$ python3 -q
>>> import numpy as np
>>> np.set_printoptions(precision=3, suppress=True, linewidth=120)
>>> m1 = np.load("arr.npy")
>>> m1
array([[ 0.94, -2.81,  1.76, -0.92, -1.08,  1.5 , -4.94],
       [ 0.46,  0.42, -0.44, -0.05, -0.03, -0.27, -1.83],
       [ 1.82,  3.58, -4.44,  0.17,  1.95, -3.36, -6.11],
       [-0.82, -1.57,  2.56, -0.04, -1.56,  2.04,  2.54],
       [ 0.24,  0.05, -0.68, -0.09,  0.61, -0.58, -0.79],
       [-0.68,  0.43,  1.24,  0.37, -1.25,  1.07,  2.53],
       [-0.02, -0.9 , -0.12, -0.23,  0.67, -0.22,  0.09],
       [-0.64,  2.4 , -1.44,  0.74,  0.74, -1.19,  3.48],
       [ 1.04, -0.79, -2.12, -0.61,  2.25, -1.86, -3.79],
       [-1.38, -1.71,  0.56,  0.  ,  1.24,  0.05,  5.76]])
>>> # looks like rank 3
>>> U, s, Vh = np.linalg.svd(m1)
>>> evecs = Vh[:(s > 1e-8).sum()]
>>> rng = np.random.default_rng(480)
>>> vec = m1[5] + -1 * m1[1] + rng.integers(2) * np.eye(7)[3]
>>> vec
array([-1.14,  0.01,  1.68,  1.42, -1.22,  1.34,  4.36])
>>> round(np.linalg.norm(vec - evecs.T @ evecs @ vec), 3)
np.float64(0.973)
>>> np.linalg.matrix_rank(np.vstack([m1, vec]))
np.int64(4)
>>> def softmax(z):
...     e = np.exp(z - z.max(axis=-1, keepdims=True))
...     return e / e.sum(axis=-1, keepdims=True)
... 
>>> np.round(softmax(10 * m1[9]), 3) + 0
array([0., 0., 0., 0., 0., 0., 1.])
>>> softmax(m1).sum(axis=1)
array([1., 1., 1., 1., 1., 1., 1., 1., 1., 1.])
>>> softmax(m1[9] + -3)
array([0.001, 0.001, 0.005, 0.003, 0.011, 0.003, 0.976])
>>> softmax(m1[9])
array([0.001, 0.001, 0.005, 0.003, 0.011, 0.003, 0.976])
>>> att = m1 @ m1.T / np.sqrt(7)
>>> np.round(softmax(att)[9] @ m1, 3) + 0
array([-1.38 , -1.709,  0.56 ,  0.   ,  1.239,  0.05 ,  5.759])
>>> softmax(att).round(6).argmax(axis=1)
array([0, 2, 2, 3, 2, 9, 9, 7, 2, 9])
>>> vec = np.array([2, 3, 0, 3, 3, 1, 0])
>>> a = np.maximum(m1 @ vec, 0)
>>> np.flatnonzero(a > 1e-9)
array([1, 2, 4, 7, 8])
>>> print(np.maximum(m1 @ vec, 0) - np.maximum(-m1 @ vec, 0))
[-11.05   1.67  17.38  -9.11   1.61  -1.64  -1.64   9.17   2.77  -4.12]
>>> m1.T @ a
array([ 29.798,  82.822, -98.074,   7.822,  47.841, -75.846, -89.107])
>>> A = np.loadtxt("layer5.csv", delimiter=",")
>>> A
array([[ 3.,  2.,  2.],
       [ 3.,  4.,  2.],
       [ 3.,  6.,  5.],
       [ 3.,  8.,  6.],
       [ 3., 10.,  9.],
       [ 3., 10., 11.],
       [ 3., 12., 12.],
       [ 6., 12., 13.],
       [ 8., 15., 13.],
       [ 9., 15., 15.],
       [ 9., 16., 18.],
       [10., 17., 20.],
       [10., 20., 21.],
       [11., 20., 22.],
       [12., 22., 24.],
       [13., 23., 25.],
       [15., 24., 26.],
       [16., 27., 27.],
       [17., 27., 28.],
       [18., 30., 28.],
       [19., 30., 28.],
       [19., 32., 30.],
       [21., 34., 30.],
       [22., 37., 30.],
       [24., 40., 31.],
       [26., 42., 34.]])
>>> d = np.linalg.norm(A[:, None] - A[None], axis=-1)
>>> d[4].round(6).argsort(kind="stable")[:4]
array([4, 5, 3, 6])
>>> print(d.shape)
(26, 26)
>>> (d + 1e9 * np.eye(26)).round(6).argmin(axis=1)
array([ 1,  0,  3,  2,  5,  4,  5,  6,  9,  8, 11, 10, 13, 12, 15, 14, 15, 18, 17, 20, 19, 20, 21, 22, 23, 24])
>>> print(np.flatnonzero(d[4] < d.mean() / 2))
[1 2 3 4 5 6 7 8]
>>> d[:5, :5]
array([[ 0.   ,  2.   ,  5.   ,  7.211, 10.63 ],
       [ 2.   ,  0.   ,  3.606,  5.657,  9.22 ],
       [ 5.   ,  3.606,  0.   ,  2.236,  5.657],
       [ 7.211,  5.657,  2.236,  0.   ,  3.606],
       [10.63 ,  9.22 ,  5.657,  3.606,  0.   ]])
>>> vec = np.array([5, 0, -2])
>>> rhs = A @ vec
>>> rhs
array([11., 11.,  5.,  3., -3., -7., -9.,  4., 14., 15.,  9., 10.,  8., 11., 12., 15., 23., 26., 29., 34., 39., 35.,
       45., 50., 58., 62.])
>>> rhs = rhs + 0.3 * rng.normal(size=26)
>>> print(rhs)
[10.72  10.872  4.527  3.629 -2.897 -6.789 -8.895  4.117 14.384 14.878  8.919 10.455  7.402 11.531 12.008 15.086 23.156
 26.133 29.637 34.1   39.531 35.108 45.062 50.161 58.466 62.367]
>>> b, *_ = np.linalg.lstsq(A, rhs)
>>> b
array([ 4.996,  0.013, -2.003])
>>> np.round(A.T @ (rhs - A @ b), 3) + 0
array([0., 0., 0.])
>>> b.round()
array([ 5.,  0., -2.])
>>> np.abs(np.linalg.svd(A)[2][-1])
array([0.736, 0.64 , 0.221])
>>> round(np.log10(np.linalg.cond(A)))
2
>>> round(np.linalg.norm(A, 2) / np.linalg.norm(A), 3)
np.float64(0.997)
>>> np.linalg.matrix_rank(A, rtol=0.1)
np.int64(1)
>>> Xs = (A - A.mean(axis=0)) / A.std(axis=0)
>>> np.argwhere(np.abs(Xs) > 2)
array([], shape=(0, 2), dtype=int64)
>>> b = np.linalg.lstsq(np.delete(Xs, 2, axis=1), Xs[:, 2])[0]
>>> print(np.abs(b).argmax())
1
>>> b
array([-0.096,  1.059])
>>> round(1 - np.var(Xs[:, 2] - np.delete(Xs, 2, axis=1) @ b), 3)
np.float64(0.931)
>>> Z = A[[9, 18]].astype(float)
>>> for _ in range(7):
...     z = np.linalg.norm(A[:, None] - Z, axis=-1).argmin(axis=1)
...     Z = np.array([A[z == j].mean(axis=0) for j in range(2)])
... 
>>> z
array([0, 0, 0, 0, 0, 0, 0, 0, 0, 0, 0, 0, 0, 0, 1, 1, 1, 1, 1, 1, 1, 1, 1, 1, 1, 1])
>>> print(np.bincount(z))
[14 12]
>>> J = np.load("a.npy")
>>> J
array([[ -0.04 ,  -0.018,  -0.166,   0.031,   0.105,  -0.03 ,   0.017,   0.118,  -0.074],
       [  4.82 ,  -4.893,   0.041,  -4.85 , -10.045, -10.025,   0.056, -14.878, -14.919],
       [  9.213,  -8.93 ,   0.022,  -8.912, -18.027, -18.039,  -0.079, -26.997, -27.251],
       [  7.959,  -7.998,  -0.192,  -7.835, -16.001, -16.076,   0.007, -23.954, -23.982]])
>>> U, s, Vh = np.linalg.svd(J)
>>> s
array([70.242,  0.318,  0.276,  0.146])
>>> B = U[:, :1] @ np.diag(s[:1]) @ Vh[:1]
>>> print(round(np.abs(J - B).max(), 3))
0.167
>>> np.linalg.matrix_rank(J, rtol=0.05)
np.int64(1)
>>> print(round(float(np.linalg.norm(J - B) / np.linalg.norm(J)), 3))
0.006
>>> np.round(np.linalg.norm(J - B, 2), 3), round(s[1], 3)
(np.float64(0.318), np.float64(0.318))
>>> F = np.array([[0, -1, 2, -2, 1, -1, 1, -1],
...     [-1, 0, -1, 2, -2, 1, -1, 1],
...     [1, -1, 0, -1, 2, -2, 1, -1],
...     [-1, 1, -1, 0, -1, 2, -2, 1],
...     [1, -1, 1, -1, 0, -1, 2, -2],
...     [-2, 1, -1, 1, -1, 0, -1, 2],
...     [2, -2, 1, -1, 1, -1, 0, -1],
...     [-1, 2, -2, 1, -1, 1, -1, 0]])
>>> G = F.T @ F
>>> print(np.trace(G), (F ** 2).sum())
104 104
>>> np.linalg.svd(F, compute_uv=False) ** 2
array([81.   ,  5.828,  5.828,  5.   ,  5.   ,  1.   ,  0.172,  0.172])
>>> print(np.allclose(G, G.T))
True
